In [1]: import numpy as np

In [2]: from numpy import linalg as LA

In [3]: np.set_printoptions(precision=2, suppress=True, linewidth=200)

In [4]: def tidy(a):
   ...:     return np.round(a, 2) + 0
   ...: 

In [5]: J = np.loadtxt("run11.csv", delimiter=",")

In [6]: print(tidy(J))
[[-0.79 -0.62]
 [-0.62  0.79]]

In [7]: x0 = np.array([3, 0])

In [8]: print(tidy(LA.inv(J)))
[[-0.79 -0.62]
 [-0.62  0.79]]

In [9]: print(2 - LA.matrix_rank(J - np.eye(2), tol=1e-8))
1

In [10]: print(tidy(LA.det(J)))
-1.0

In [11]: evals, evecs = LA.eigh(J)

In [12]: x0 = np.array([2, 2])

In [13]: print(tidy(np.abs(J).sum(axis=1).max()), np.abs(evals).max())
1.4 1.0

In [14]: print(tidy(LA.eigvalsh(J[1:, 1:])))
[0.79]

In [15]: print(tidy(x0 @ J @ x0 / (x0 @ x0)), tidy(evals[0]), evals[-1])
-0.62 -1.0 1.0

In [16]: other = LA.inv(J)

In [17]: print(tidy(other))
[[-0.79 -0.62]
 [-0.62  0.79]]

In [18]: print(tidy(LA.slogdet(J)[0]))
-1.0

In [19]: other = J / LA.norm(J, axis=1, keepdims=True)

In [20]: G = other @ other.T

In [21]: print(tidy(np.degrees(np.arccos(np.clip(G[1, 0], -1, 1)))))
90.0

In [22]: print((np.abs(G) > 0.9).astype(int))
[[1 0]
 [0 1]]

In [23]: print(tidy(G[1]))
[0. 1.]

In [24]: f = np.array([9, 4, 1, 9, 4])

In [25]: m1 = 4 * np.eye(5) + np.outer(f, f)

In [26]: print(m1)
[[85. 36.  9. 81. 36.]
 [36. 20.  4. 36. 16.]
 [ 9.  4.  5.  9.  4.]
 [81. 36.  9. 85. 36.]
 [36. 16.  4. 36. 20.]]

In [27]: other = m1[0, 0] * m1[1:] - np.outer(m1[1:, 0], m1[0])

In [28]: print(other)
[[  0. 404.  16. 144.  64.]
 [  0.  16. 344.  36.  16.]
 [  0. 144.  36. 664. 144.]
 [  0.  64.  16. 144. 404.]]

In [29]: print(tidy(m1[:, 0] / m1[0, 0]))
[1.   0.42 0.11 0.95 0.42]

In [30]: print(np.flatnonzero(~other.round(6).any(axis=1)))
[]

In [31]: L = LA.cholesky(m1)

In [32]: print(tidy(np.diag(L) ** 2))
[85.    4.75  4.04  7.18  4.35]

In [33]: print(LA.eigvalsh(m1).min() > 0)
True

In [34]: hat = np.triu(np.array([[2, 4, 4, 3, 0],
    ...:     [4, 3, 4, 3, 3],
    ...:     [0, 0, 1, 3, 5],
    ...:     [2, 0, 1, 3, 5],
    ...:     [4, 0, 5, 2, 4]]), 1) + np.eye(5)

In [35]: other = hat @ m1 @ LA.inv(hat)

In [36]: print(other)
[[   508.  -1792.   5208. -11256.  35840.]
 [   423.  -1500.   4371.  -9447.  30080.]
 [   432.  -1536.   4468.  -9648.  30720.]
 [   261.   -928.   2697.  -5825.  18560.]
 [    36.   -128.    372.   -804.   2564.]]

In [37]: print(tidy(LA.norm(m1, 2) / LA.norm(m1)))
1.0

In [38]: print(tidy(np.abs(LA.svd(m1)[2][-1])))
[0.76 0.24 0.06 0.54 0.24]

In [39]: print(LA.cond(m1) > 100)
False

In [40]: print(round(np.log10(LA.cond(m1))))
2

In [41]: Q, Rm = LA.qr(m1)

In [42]: print(tidy(Q @ Rm))
[[85. 36.  9. 81. 36.]
 [36. 20.  4. 36. 16.]
 [ 9.  4.  5.  9.  4.]
 [81. 36.  9. 85. 36.]
 [36. 16.  4. 36. 20.]]

In [43]: print(Q.shape, Rm.shape)
(5, 5) (5, 5)

In [44]: K = np.loadtxt("block19.csv", delimiter=",")

In [45]: print(tidy(K))
[[-0.05 -0.93  0.36]
 [ 0.79  0.18  0.58]
 [-0.61  0.31  0.73]]

In [46]: print(tidy(LA.norm(K)))
1.73

In [47]: print(np.count_nonzero(K))
9

In [48]: print(tidy(np.abs(K).max()))
0.93

In [49]: np.zeros(3, 3)
TypeError: Cannot interpret '3' as a data type


In [50]: print(tidy(K.mean(axis=0)))
[ 0.05 -0.15  0.56]

In [51]: print(tidy(K - K[0]))
[[ 0.    0.    0.  ]
 [ 0.84  1.12  0.22]
 [-0.56  1.24  0.38]]

In [52]: print(np.unravel_index(np.abs(K).argmax(), K.shape))
(np.int64(0), np.int64(1))

In [53]: print(tidy(np.diff(K, axis=0)))
[[ 0.84  1.12  0.22]
 [-1.4   0.13  0.15]]

In [54]: x0 = np.array([0, 0, 3])

In [55]: print([p for p in range(1, 25) if np.allclose(LA.matrix_power(K, p), np.eye(3))])
[]

In [56]: print(tidy(K.T @ (K @ x0)))
[0. 0. 3.]

In [57]: print(tidy(np.sort(np.abs(np.degrees(np.angle(LA.eigvals(K)))))))
[ 0.  93.8 93.8]

In [58]: Q, Rm = LA.qr(K)

In [59]: print(Q.shape, Rm.shape)
(3, 3) (3, 3)

In [60]: print(tidy(Q.T @ Q))
[[1. 0. 0.]
 [0. 1. 0.]
 [0. 0. 1.]]

In [61]: print(np.allclose(Rm.T @ Rm, K.T @ K))
True

In [62]: print(tidy(np.abs(np.diag(Rm))))
[1. 1. 1.]

In [63]: print(tidy(Q @ Rm))
[[-0.05 -0.93  0.36]
 [ 0.79  0.18  0.58]
 [-0.61  0.31  0.73]]

In [64]: print(np.trace(Q @ Q.T))
3.0

In [65]: hat = np.triu(np.array([[-2, -1, -2], [0, 0, 2], [1, -2, 2]]), 1) + np.eye(3)

In [66]: other = hat @ K @ LA.inv(hat)

In [67]: print(tidy(LA.det(other)))
1.0

In [68]: print(tidy(other))
[[ 0.37 -1.36  1.78]
 [-0.42  0.38  0.44]
 [-0.61 -0.3   0.11]]

In [69]: print(tidy(hat @ K - K @ hat))
[[ 0.42 -0.85 -0.27]
 [-1.21  1.41  2.69]
 [ 0.   -0.61 -1.83]]

In [70]: E = np.loadtxt("a.csv", delimiter=",")

In [71]: print(E)
[[0. 0. 1. 3.]
 [0. 0. 1. 1.]
 [6. 0. 1. 5.]
 [0. 0. 1. 2.]
 [0. 0. 1. 3.]
 [9. 0. 1. 6.]
 [0. 0. 1. 0.]
 [0. 0. 1. 3.]
 [3. 0. 1. 4.]
 [3. 0. 1. 4.]
 [9. 0. 1. 6.]
 [9. 0. 1. 6.]
 [0. 0. 1. 3.]
 [3. 0. 1. 4.]
 [0. 0. 1. 1.]
 [0. 0. 1. 3.]
 [0. 0. 1. 2.]
 [6. 0. 1. 5.]
 [0. 0. 1. 0.]]

In [72]: print(np.abs(E).max())
9.0

In [73]: print(LA.matrix_rank(E))
3

In [74]: print(E - E[0])
[[ 0.  0.  0.  0.]
 [ 0.  0.  0. -2.]
 [ 6.  0.  0.  2.]
 [ 0.  0.  0. -1.]
 [ 0.  0.  0.  0.]
 [ 9.  0.  0.  3.]
 [ 0.  0.  0. -3.]
 [ 0.  0.  0.  0.]
 [ 3.  0.  0.  1.]
 [ 3.  0.  0.  1.]
 [ 9.  0.  0.  3.]
 [ 9.  0.  0.  3.]
 [ 0.  0.  0.  0.]
 [ 3.  0.  0.  1.]
 [ 0.  0.  0. -2.]
 [ 0.  0.  0.  0.]
 [ 0.  0.  0. -1.]
 [ 6.  0.  0.  2.]
 [ 0.  0.  0. -3.]]

In [75]: def softmax(z):
    ...:     e = np.exp(z - z.max(axis=-1, keepdims=True))
    ...:     return e / e.sum(axis=-1, keepdims=True)
    ...: 

In [76]: print(tidy(softmax(E[2])))
[0.73 0.   0.   0.27]

In [77]: S = E @ E.T / np.sqrt(4)

In [78]: print(tidy(softmax(S)[2] @ E))
[9. 0. 1. 6.]

In [79]: w1 = np.array([[1, 1, 2], [1, 0, 0], [0, 0, 2], [3, 2, 1]])

In [80]: coef = np.array([0, 0, 2])

In [81]: act = np.maximum(E @ w1 + coef, 0)

In [82]: print(LA.matrix_rank(act))
3

In [83]: print(act)
[[ 9.  6.  7.]
 [ 3.  2.  5.]
 [21. 16. 21.]
 [ 6.  4.  6.]
 [ 9.  6.  7.]
 [27. 21. 28.]
 [ 0.  0.  4.]
 [ 9.  6.  7.]
 [15. 11. 14.]
 [15. 11. 14.]
 [27. 21. 28.]
 [27. 21. 28.]
 [ 9.  6.  7.]
 [15. 11. 14.]
 [ 3.  2.  5.]
 [ 9.  6.  7.]
 [ 6.  4.  6.]
 [21. 16. 21.]
 [ 0.  0.  4.]]

In [84]: C = np.array([[2, 3, 3], [0, 2, 2], [3, 3, 2]])

In [85]: print((act @ C).round(6).argmax(axis=1))
[1 1 1 1 1 1 0 1 1 1 1 1 1 1 1 1 1 1 0]

In [86]: Ac = act - act.mean(axis=0)

In [87]: evecs = LA.svd(Ac)[2][:1]

In [88]: other = Ac - Ac @ evecs.T @ evecs

In [89]: print(LA.norm(other, axis=1).round(6).argmax())
6

In [90]: print(tidy(LA.norm(other) / LA.norm(Ac)))
0.1

In [91]: Q, _ = LA.qr(np.array([[-0.5, -0.5, 0.1, 0.6, 2.1, 1.3],
    ...:     [0.9, -1.7, -1.1, -0.1, 1.4, 1.5],
    ...:     [0.3, -1.2, 0.8, -0.2, 2.3, 0.0],
    ...:     [0.4, 0.3, 0.4, 0.0, 1.0, -0.8],
    ...:     [0.5, 1.4, 0.1, -1.5, 2.5, -1.9],
    ...:     [-1.2, -0.1, -0.3, 0.0, -0.2, -0.6]]))

In [92]: M = Q[:, :5]

In [93]: print(tidy(M))
[[-0.29 -0.24 -0.12 -0.15 -0.86]
 [ 0.52 -0.59  0.56  0.17 -0.16]
 [ 0.17 -0.44 -0.73  0.48  0.1 ]
 [ 0.23  0.15 -0.26 -0.23 -0.31]
 [ 0.29  0.6   0.09  0.65 -0.35]
 [-0.69 -0.15  0.24  0.5   0.02]]

In [94]: f = np.array([4, 3])

In [95]: print(tidy(np.convolve(M[1], f)))
[ 2.08 -0.78  0.49  2.37 -0.12 -0.47]

In [96]: print(tidy(M.T @ M))
[[1. 0. 0. 0. 0.]
 [0. 1. 0. 0. 0.]
 [0. 0. 1. 0. 0.]
 [0. 0. 0. 1. 0.]
 [0. 0. 0. 0. 1.]]

In [97]: print(tidy(LA.svd(M, compute_uv=False)))
[1. 1. 1. 1. 1.]

In [98]: print(tidy(M @ M.T))
[[ 0.92  0.04 -0.01  0.23 -0.03  0.12]
 [ 0.04  0.98  0.   -0.11  0.01 -0.06]
 [-0.01  0.    1.    0.02  0.    0.01]
 [ 0.23 -0.11  0.02  0.3   0.1  -0.37]
 [-0.03  0.01  0.    0.1   0.99  0.05]
 [ 0.12 -0.06  0.01 -0.37  0.05  0.81]]

In [99]: print(tidy(M[:, 2] @ M[:, 0]))
0.0

In [100]: print(tidy(LA.pinv(M)))
[[-0.29  0.52  0.17  0.23  0.29 -0.69]
 [-0.24 -0.59 -0.44  0.15  0.6  -0.15]
 [-0.12  0.56 -0.73 -0.26  0.09  0.24]
 [-0.15  0.17  0.48 -0.23  0.65  0.5 ]
 [-0.86 -0.16  0.1  -0.31 -0.35  0.02]]

In [101]: hat = M @ LA.solve(M.T @ M, M.T)

In [102]: print(tidy(LA.eigvalsh(hat)))
[0. 1. 1. 1. 1. 1.]

In [103]: print(tidy(hat @ M[:, 4]))
[-0.86 -0.16  0.1  -0.31 -0.35  0.02]

In [104]: print(np.trace(hat))
5.0

In [105]: Q, Rm = LA.qr(M)

In [106]: print(Q.shape, Rm.shape)
(6, 5) (5, 5)

In [107]: print(np.allclose(Rm.T @ Rm, M.T @ M))
True

In [108]: print(tidy(np.abs(np.diag(Rm))))
[1. 1. 1. 1. 1.]

In [109]: mat = np.loadtxt("x.csv", delimiter=",")

In [110]: print(mat)
[[ 1. -1. -1.  1.  1. -1. -1.  1.]
 [ 1.  1. -1. -1.  1.  1. -1. -1.]
 [ 1.  1.  1.  1.  1.  1.  1.  1.]
 [ 1.  1.  1.  1. -1. -1. -1. -1.]]

In [111]: other = np.array([[3, -1, 2],
     ...:     [1, 5, 0],
     ...:     [5, 1, -3],
     ...:     [-1, 0, -3],
     ...:     [-1, 2, 0],
     ...:     [-5, -5, 3],
     ...:     [-5, -3, 3],
     ...:     [3, -5, 5]])

In [112]: print(np.einsum("ij->j", mat))
[ 4.  2.  0.  2.  2.  0. -2.  0.]

In [113]: print(np.einsum("ik,kj->ij", mat, other))
[[  8.  -2.   1.]
 [ -4.   8.   3.]
 [  0.  -6.   7.]
 [ 16.  16. -15.]]

In [114]: print(other.T @ mat.T)
[[  8.  -4.   0.  16.]
 [ -2.   8.  -6.  16.]
 [  1.   3.   7. -15.]]

In [115]: G = mat.T @ mat

In [116]: print(tidy(LA.svd(mat, compute_uv=False) ** 2))
[8. 8. 8. 8.]

In [117]: print(np.diag(G))
[4. 4. 4. 4. 4. 4. 4. 4.]

In [118]: print(np.allclose(G, G.T))
True

In [119]: print(LA.matrix_rank(G))
4

In [120]: print(tidy(softmax(mat).sum(axis=1)))
[1. 1. 1. 1.]

In [121]: print(tidy(softmax(mat[1] + -3)))
[0.22 0.22 0.03 0.03 0.22 0.22 0.03 0.03]

In [122]: S = mat @ mat.T / np.sqrt(8)

In [123]: print(tidy(softmax(S)[1] @ mat))
[ 1.   0.9 -0.8 -0.7  0.9  0.8 -0.9 -0.8]

In [124]: print(mat.ravel(order="F"))
[ 1.  1.  1.  1. -1.  1.  1.  1. -1. -1.  1.  1.  1. -1.  1.  1.  1.  1.  1. -1. -1.  1.  1. -1. -1. -1.  1. -1.  1. -1.  1. -1.]

In [125]: print(mat.reshape(2, -1))
[[ 1. -1. -1.  1.  1. -1. -1.  1.  1.  1. -1. -1.  1.  1. -1. -1.]
 [ 1.  1.  1.  1.  1.  1.  1.  1.  1.  1.  1.  1. -1. -1. -1. -1.]]

In [126]: print(mat.reshape(-1, 2))
[[ 1. -1.]
 [-1.  1.]
 [ 1. -1.]
 [-1.  1.]
 [ 1.  1.]
 [-1. -1.]
 [ 1.  1.]
 [-1. -1.]
 [ 1.  1.]
 [ 1.  1.]
 [ 1.  1.]
 [ 1.  1.]
 [ 1.  1.]
 [ 1.  1.]
 [-1. -1.]
 [-1. -1.]]

In [127]: t3 = mat.reshape(4, 2, -1)

In [128]: print(np.einsum("ihd,ihd->ih", t3, t3))
[[4. 4.]
 [4. 4.]
 [4. 4.]
 [4. 4.]]

In [129]: print(t3.sum(axis=1))
[[ 2. -2. -2.  2.]
 [ 2.  2. -2. -2.]
 [ 2.  2.  2.  2.]
 [ 0.  0.  0.  0.]]

In [130]: print(t3.transpose(1, 0, 2))
[[[ 1. -1. -1.  1.]
  [ 1.  1. -1. -1.]
  [ 1.  1.  1.  1.]
  [ 1.  1.  1.  1.]]

 [[ 1. -1. -1.  1.]
  [ 1.  1. -1. -1.]
  [ 1.  1.  1.  1.]
  [-1. -1. -1. -1.]]]

In [131]: print(np.einsum("ihd,jhd->hij", t3, t3).shape)
(2, 4, 4)

In [132]: print(t3[:, 0])
[[ 1. -1. -1.  1.]
 [ 1.  1. -1. -1.]
 [ 1.  1.  1.  1.]
 [ 1.  1.  1.  1.]]
